>>> import numpy as np
>>> np.set_printoptions(suppress=True, linewidth=140)
>>> K = np.load("layer0.npy")
>>> print(K.round(2) + 0)
[[ 0.93 -0.04  0.21 -1.33 -0.71 -0.18 -0.89]
 [-0.35  0.65 -0.33  0.23 -0.96  1.5  -0.35]
 [ 1.16  0.18  0.93  0.62  0.84  0.76 -0.33]
 [ 0.81 -1.03 -1.09 -0.23  0.14  0.69  0.73]
 [ 0.46  0.24 -1.17  0.9   0.06 -0.61 -1.09]
 [-0.69 -1.49  0.38  0.25  0.    0.3  -0.99]
 [ 0.58 -0.43  0.53  0.93 -1.36 -0.46  0.53]]
>>> rng = np.random.default_rng(47)
>>> idx = rng.permutation(7)
>>> out = K[:, idx] * rng.choice([-1, 1], 7)
>>> print(out.round(2) + 0)
[[ 0.18 -0.93  0.21  0.71  0.04 -1.33  0.89]
 [-1.5   0.35 -0.33  0.96 -0.65  0.23  0.35]
 [-0.76 -1.16  0.93 -0.84 -0.18  0.62  0.33]
 [-0.69 -0.81 -1.09 -0.14  1.03 -0.23 -0.73]
 [ 0.61 -0.46 -1.17 -0.06 -0.24  0.9   1.09]
 [-0.3   0.69  0.38  0.    1.49  0.25  0.99]
 [ 0.46 -0.58  0.53  1.36  0.43  0.93 -0.53]]
>>> left, _, Vh = np.linalg.svd(K.T @ out)
>>> print(np.round(np.linalg.lstsq(K, out)[0], 2) + 0)
[[ 0. -1.  0.  0.  0.  0.  0.]
 [ 0.  0.  0.  0. -1.  0.  0.]
 [ 0.  0.  1.  0.  0.  0.  0.]
 [ 0.  0.  0.  0.  0.  1.  0.]
 [ 0.  0.  0. -1.  0.  0.  0.]
 [-1.  0.  0.  0.  0.  0.  0.]
 [ 0.  0.  0.  0.  0.  0. -1.]]
>>> print(idx)
[5 0 2 4 1 3 6]
>>> vec = np.array([0, -2, 2, 1, 2, 0, 0])
>>> target = K @ vec
>>> coef, lr = np.zeros(7), 1 / np.linalg.norm(K, 2) ** 2
>>> for i in range(60):
...     coef -= lr * K.T @ (K @ coef - target)
...     if i % 10 == 0: print(i, round(np.linalg.norm(K @ coef - target), 2))
... 
0 0.0
10 0.0
20 0.0
30 0.0
40 0.0
50 0.0
>>> print(coef.round(2) + 0)
[ 0. -2.  2.  1.  2.  0.  0.]
>>> print(np.round(np.linalg.cond(K), 2))
1.0
>>> out = np.array([[-2, -3, 1, 3, -1, 1, 2, 0, -2],
...     [-2, 3, -1, 1, 1, 2, -3, -2, -1],
...     [1, -3, -3, 2, -1, 3, 1, 1, 2],
...     [-2, 3, -2, -3, 0, 2, 3, 2, -3],
...     [1, -1, -1, -2, 0, 2, 1, -2, 3],
...     [-1, 2, -2, -3, 2, 1, -3, -1, 2],
...     [3, 2, 2, 2, 3, -3, 0, -1, -2],
...     [2, -2, 1, 0, 0, 2, -3, 0, 0],
...     [-2, 2, -2, -2, 3, -2, -2, -1, 1]])
>>> W0 = out - out.T
>>> print(W0)
[[ 0 -1  0  5 -2  2 -1 -2  0]
 [ 1  0  2 -2  2  0 -5  0 -3]
 [ 0 -2  0  4  0  5 -1  0  4]
 [-5  2 -4  0  2  5  1  2 -1]
 [ 2 -2  0 -2  0  0 -2 -2  0]
 [-2  0 -5 -5  0  0  0 -3  4]
 [ 1  5  1 -1  2  0  0  2  0]
 [ 2  0  0 -2  2  3 -2  0  1]
 [ 0  3 -4  1  0 -4  0 -1  0]]
>>> vec = np.array([0, 1, 0, 0, 0, 0, 1, 0, 1])
>>> print(np.round(np.linalg.eigvals(W0).real, 2) + 0)
[0. 0. 0. 0. 0. 0. 0. 0. 0.]
>>> O = np.linalg.solve(np.eye(9) - W0, np.eye(9) + W0)
>>> print(np.round(O @ O.T, 2) + 0)
[[1. 0. 0. 0. 0. 0. 0. 0. 0.]
 [0. 1. 0. 0. 0. 0. 0. 0. 0.]
 [0. 0. 1. 0. 0. 0. 0. 0. 0.]
 [0. 0. 0. 1. 0. 0. 0. 0. 0.]
 [0. 0. 0. 0. 1. 0. 0. 0. 0.]
 [0. 0. 0. 0. 0. 1. 0. 0. 0.]
 [0. 0. 0. 0. 0. 0. 1. 0. 0.]
 [0. 0. 0. 0. 0. 0. 0. 1. 0.]
 [0. 0. 0. 0. 0. 0. 0. 0. 1.]]
>>> print(np.round(np.linalg.det(O), 2))
1.0
>>> blk = np.stack([W0, 2 * W0, W0[::-1]])
>>> print(np.linalg.matrix_rank(blk.reshape(3, -1)))
2
>>> print(np.round(np.linalg.det(blk), 2) + 0)
[0. 0. 0.]
>>> left, sv, Vh = np.linalg.svd(W0, full_matrices=False)
>>> print(np.round(left.T @ W0 @ Vh.T, 2) + 0)
[[10.58  0.    0.    0.    0.    0.    0.    0.    0.  ]
 [ 0.   10.58  0.    0.    0.    0.    0.    0.    0.  ]
 [ 0.    0.    8.58  0.    0.    0.    0.    0.    0.  ]
 [ 0.    0.    0.    8.58  0.    0.    0.    0.    0.  ]
 [ 0.    0.    0.    0.    5.21  0.    0.    0.    0.  ]
 [ 0.    0.    0.    0.    0.    5.21  0.    0.    0.  ]
 [ 0.    0.    0.    0.    0.    0.    1.85  0.    0.  ]
 [ 0.    0.    0.    0.    0.    0.    0.    1.85  0.  ]
 [ 0.    0.    0.    0.    0.    0.    0.    0.    0.  ]]
>>> print(np.round(np.cumsum(sv ** 2) / np.sum(sv ** 2), 2))
[0.26 0.52 0.69 0.86 0.92 0.98 0.99 1.   1.  ]
>>> print(np.round(sv / sv[0], 2) + 0)
[1.   1.   0.81 0.81 0.49 0.49 0.17 0.17 0.  ]
>>> m1 = np.abs(np.array([[-1, 0, 3], [-2, 1, 2], [3, 0, -2]])) + np.eye(3)
>>> m1 = m1 / m1.sum(axis=1, keepdims=True)
>>> print(m1.round(2))
[[0.4  0.   0.6 ]
 [0.33 0.33 0.33]
 [0.5  0.   0.5 ]]
>>> print(round(float(np.einsum("ii->", m1)), 2))
1.23
>>> print(np.round(np.kron(np.eye(2, dtype=int), m1), 2))
[[0.4  0.   0.6  0.   0.   0.  ]
 [0.33 0.33 0.33 0.   0.   0.  ]
 [0.5  0.   0.5  0.   0.   0.  ]
 [0.   0.   0.   0.4  0.   0.6 ]
 [0.   0.   0.   0.33 0.33 0.33]
 [0.   0.   0.   0.5  0.   0.5 ]]
>>> print(np.round(np.poly(m1), 2))
[ 1.   -1.23  0.2   0.03]
>>> print(round(np.linalg.eigvals(m1).sum().real, 2))
1.23
>>> print(np.round(np.einsum("ij,ji->", m1, m1), 2))
1.12
>>> out = np.array([[3, -1, -3], [3, -2, 5]])
>>> basis = np.kron(out, m1)
>>> print(basis.round(2))
[[ 1.2   0.    1.8  -0.4  -0.   -0.6  -1.2  -0.   -1.8 ]
 [ 1.    1.    1.   -0.33 -0.33 -0.33 -1.   -1.   -1.  ]
 [ 1.5   0.    1.5  -0.5  -0.   -0.5  -1.5  -0.   -1.5 ]
 [ 1.2   0.    1.8  -0.8  -0.   -1.2   2.    0.    3.  ]
 [ 1.    1.    1.   -0.67 -0.67 -0.67  1.67  1.67  1.67]
 [ 1.5   0.    1.5  -1.   -0.   -1.    2.5   0.    2.5 ]]
>>> print(np.linalg.matrix_rank(basis))
6
>>> print(basis.shape)
(6, 9)
>>> print(np.allclose(m1 @ m1.T, m1.T @ m1))
False
>>> print(np.round(np.linalg.matrix_power(m1, 4), 2))
[[0.45 0.   0.55]
 [0.45 0.01 0.54]
 [0.45 0.   0.55]]
>>> print(np.round(m1 @ m1, 2))
[[0.46 0.   0.54]
 [0.41 0.11 0.48]
 [0.45 0.   0.55]]
>>> print(round(float(np.abs(np.linalg.eigvals(m1)).max()), 2))
1.0
>>> print(np.round((m1 + m1.T) / 2, 2))
[[0.4  0.17 0.55]
 [0.17 0.33 0.17]
 [0.55 0.17 0.5 ]]
>>> feats = np.load("x.npy")
>>> print(feats)
[[-2  2  0 -3 -3  1 -2  2]
 [ 2 -2  2  0 -3 -3  1 -2]
 [-2  2 -2  2  0 -3 -3  1]
 [ 1 -2  2 -2  2  0 -3 -3]
 [-3  1 -2  2 -2  2  0 -3]
 [-3 -3  1 -2  2 -2  2  0]
 [ 0 -3 -3  1 -2  2 -2  2]
 [ 2  0 -3 -3  1 -2  2 -2]]
>>> vec = np.array([8, 4, 4, 5, 6, 9, 2, 3])
>>> target = feats @ vec
>>> print(target)
[-30 -33 -36  -5 -21 -44 -11 -25]
>>> print(np.round(np.linalg.solve(feats.T, feats[6]), 2) + 0)
[0. 0. 0. 0. 0. 0. 1. 0.]
>>> print(np.round(np.linalg.solve(feats, target), 2))
[8. 4. 4. 5. 6. 9. 2. 3.]
>>> print(np.round(np.linalg.solve(feats, 2 * target), 2))
[16.  8.  8. 10. 12. 18.  4.  6.]
>>> vec = np.array([3, 0, 3, 2, 2, 5, 2, 3])
>>> target = feats @ vec
>>> coef, lr = np.zeros(8), 1 / np.linalg.norm(feats, 2) ** 2
>>> for i in range(20):
...     coef -= lr * feats.T @ (feats @ coef - target)
...     if i % 5 == 0: print(i, round(np.linalg.norm(feats @ coef - target), 2))
... 
0 27.57
5 4.0
10 0.62
15 0.1
>>> print(np.round(np.linalg.cond(feats), 2))
1.8
>>> print(coef.round(2) + 0)
[3. 0. 3. 2. 2. 5. 2. 3.]
>>> W1 = np.array([[3, 0, 4, 3, 4, -5],
...     [2, 0, -2, 5, -4, -2],
...     [-5, -2, 1, -3, -1, -3],
...     [1, 4, -3, 3, -2, 3],
...     [-1, 1, -5, -1, -1, -1],
...     [1, -4, 0, -1, 0, -1],
...     [1, 0, -4, -1, -2, 0],
...     [2, 0, 0, -2, -5, 3]])
>>> coef = np.array([-1, 3, 2, 2, 1, 0])
>>> act = np.maximum(feats @ W1 + coef, 0)
>>> print((act > 0).astype(int))
[[0 0 1 0 0 1]
 [0 1 1 1 1 0]
 [1 1 0 1 0 1]
 [0 0 1 0 1 0]
 [1 1 0 1 0 1]
 [0 1 0 0 0 1]
 [1 1 1 0 1 1]
 [1 1 1 1 1 0]]
>>> print(np.round((act > 0).mean(axis=0), 2))
[0.5  0.75 0.62 0.5  0.5  0.62]
>>> basis = np.array([[-2, -1], [0, 1], [0, 0], [2, 0], [1, -1], [1, -2]])
>>> print(act @ basis)
[[  5 -10]
 [ 28 -18]
 [ 58 -26]
 [ 34 -34]
 [ 44 -29]
 [ 12 -21]
 [  4 -70]
 [ 21 -29]]
>>> print((act @ basis).round(6).argmax(axis=1))
[0 0 0 0 0 0 0 0]
>>> print(W1 @ basis)
[[ -1   3]
 [  0   6]
 [  0  10]
 [  5  -1]
 [ -2   5]
 [ -5  -3]
 [ -6   1]
 [-10  -3]]
>>> E = np.load("out11.npy")
>>> print(E)
[[ 1.22 -0.63 -0.37  0.36 -0.76 -0.92 -1.7  -0.6 ]
 [-0.63  1.03 -0.88 -0.88 -0.91  2.29  1.86 -0.16]
 [ 1.43  1.4   0.75 -0.73 -1.39  1.43 -0.87 -0.1 ]
 [ 0.77  0.76  0.11  0.58 -0.21  0.2  -0.41 -0.44]
 [ 0.71 -1.61  1.59  0.35  0.26 -1.23 -0.3   1.61]
 [-0.82  0.16 -0.57 -1.17 -0.62  0.04  1.21 -1.04]
 [-0.35  0.05  1.09  0.84 -0.08  0.06 -0.33 -0.05]]
>>> t = np.radians(135)
>>> R = np.eye(8)
>>> R[7, 7] = R[4, 4] = np.cos(t)
>>> R[7, 4], R[4, 7] = -np.sin(t), np.sin(t)
>>> print(R.round(2))
[[ 1.    0.    0.    0.    0.    0.    0.    0.  ]
 [ 0.    1.    0.    0.    0.    0.    0.    0.  ]
 [ 0.    0.    1.    0.    0.    0.    0.    0.  ]
 [ 0.    0.    0.    1.    0.    0.    0.    0.  ]
 [ 0.    0.    0.    0.   -0.71  0.    0.    0.71]
 [ 0.    0.    0.    0.    0.    1.    0.    0.  ]
 [ 0.    0.    0.    0.    0.    0.    1.    0.  ]
 [ 0.    0.    0.    0.   -0.71  0.    0.   -0.71]]
>>> out = E @ R.T
>>> print(out.round(2))
[[ 1.22 -0.63 -0.37  0.36  0.11 -0.92 -1.7   0.96]
 [-0.63  1.03 -0.88 -0.88  0.53  2.29  1.86  0.76]
 [ 1.43  1.4   0.75 -0.73  0.91  1.43 -0.87  1.05]
 [ 0.77  0.76  0.11  0.58 -0.16  0.2  -0.41  0.46]
 [ 0.71 -1.61  1.59  0.35  0.95 -1.23 -0.3  -1.32]
 [-0.82  0.16 -0.57 -1.17 -0.3   0.04  1.21  1.17]
 [-0.35  0.05  1.09  0.84  0.02  0.06 -0.33  0.09]]
>>> print(np.allclose(E @ E.T, out @ out.T))
True
